>>> import numpy as np
>>> np.set_printoptions(suppress=True, linewidth=140)
>>> arr = np.array([[6, 6, 7, 6, 6, 0, 1],
...     [1, 6, 6, 7, 6, 6, 0],
...     [0, 1, 6, 6, 7, 6, 6],
...     [6, 0, 1, 6, 6, 7, 6],
...     [6, 6, 0, 1, 6, 6, 7],
...     [7, 6, 6, 0, 1, 6, 6],
...     [6, 7, 6, 6, 0, 1, 6]])
>>> rng = np.random.default_rng(13)
>>> idx = rng.permutation(7)
>>> M2 = arr[:, idx] * rng.choice([-1, 1], 7)
>>> print(M2)
[[-6 -6 -7  1  0  6  6]
 [-7 -1 -6  0  6  6  6]
 [-6  0 -6  6  6  1  7]
 [-6 -6 -1  6  7  0  6]
 [-1 -6  0  7  6  6  6]
 [ 0 -7 -6  6  6  6  1]
 [-6 -6 -6  6  1  7  0]]
>>> Uu, _, Vt = np.linalg.svd(arr.T @ M2)
>>> print(np.round(np.linalg.lstsq(arr, M2)[0], 2) + 0)
[[ 0. -1.  0.  0.  0.  0.  0.]
 [ 0.  0.  0.  0.  0.  1.  0.]
 [ 0.  0. -1.  0.  0.  0.  0.]
 [-1.  0.  0.  0.  0.  0.  0.]
 [ 0.  0.  0.  0.  0.  0.  1.]
 [ 0.  0.  0.  0.  1.  0.  0.]
 [ 0.  0.  0.  1.  0.  0.  0.]]
>>> print(np.round(Uu @ Vt, 2) + 0)
[[ 0. -1.  0.  0.  0.  0.  0.]
 [ 0.  0.  0.  0.  0.  1.  0.]
 [ 0.  0. -1.  0.  0.  0.  0.]
 [-1.  0.  0.  0.  0.  0.  0.]
 [ 0.  0.  0.  0.  0.  0.  1.]
 [ 0.  0.  0.  0.  1.  0.  0.]
 [ 0.  0.  0.  1.  0.  0.  0.]]
>>> print(idx)
[3 0 2 6 5 1 4]
>>> Q, R = np.linalg.qr(M2)
>>> print(np.round(Q @ R, 2) + 0)
[[-6. -6. -7.  1.  0.  6.  6.]
 [-7. -1. -6.  0.  6.  6.  6.]
 [-6.  0. -6.  6.  6.  1.  7.]
 [-6. -6. -1.  6.  7.  0.  6.]
 [-1. -6.  0.  7.  6.  6.  6.]
 [ 0. -7. -6.  6.  6.  6.  1.]
 [-6. -6. -6.  6.  1.  7.  0.]]
>>> print(np.round(Q.T @ Q, 2) + 0)
[[1. 0. 0. 0. 0. 0. 0.]
 [0. 1. 0. 0. 0. 0. 0.]
 [0. 0. 1. 0. 0. 0. 0.]
 [0. 0. 0. 1. 0. 0. 0.]
 [0. 0. 0. 0. 1. 0. 0.]
 [0. 0. 0. 0. 0. 1. 0.]
 [0. 0. 0. 0. 0. 0. 1.]]
>>> print(round(float(np.trace(Q @ Q.T)), 2))
7.0
>>> print(Q.shape, R.shape)
(7, 7) (7, 7)
>>> print(np.round(np.abs(np.diag(R)), 2))
[13.93 10.89  7.12  7.43  7.02  5.52  5.51]
>>> print(round(abs(R[0, 0]), 2), round(np.linalg.norm(M2[:, 0]), 2))
13.93 13.93
>>> M2 = np.array([[3, 3, -1],
...     [-3, 2, -3],
...     [-1, -2, 0],
...     [3, 1, -1],
...     [-2, -3, -1],
...     [0, 1, -3],
...     [-1, 3, -3]])
>>> print(np.vstack([arr, M2.T]).shape)
(10, 7)
>>> print(M2.T @ arr.T)
[[ -2 -12 -11  17 -16 -11   3]
 [  7  -2  -1  29  40  42  45]
 [-39 -50 -52 -57 -70 -62 -54]]
>>> print(np.einsum("ik,kj->ij", arr, M2))
[[ -2   7 -39]
 [-12  -2 -50]
 [-11  -1 -52]
 [ 17  29 -57]
 [-16  40 -70]
 [-11  42 -62]
 [  3  45 -54]]
>>> print(np.linalg.matrix_rank(np.vstack([arr, M2.T])))
7
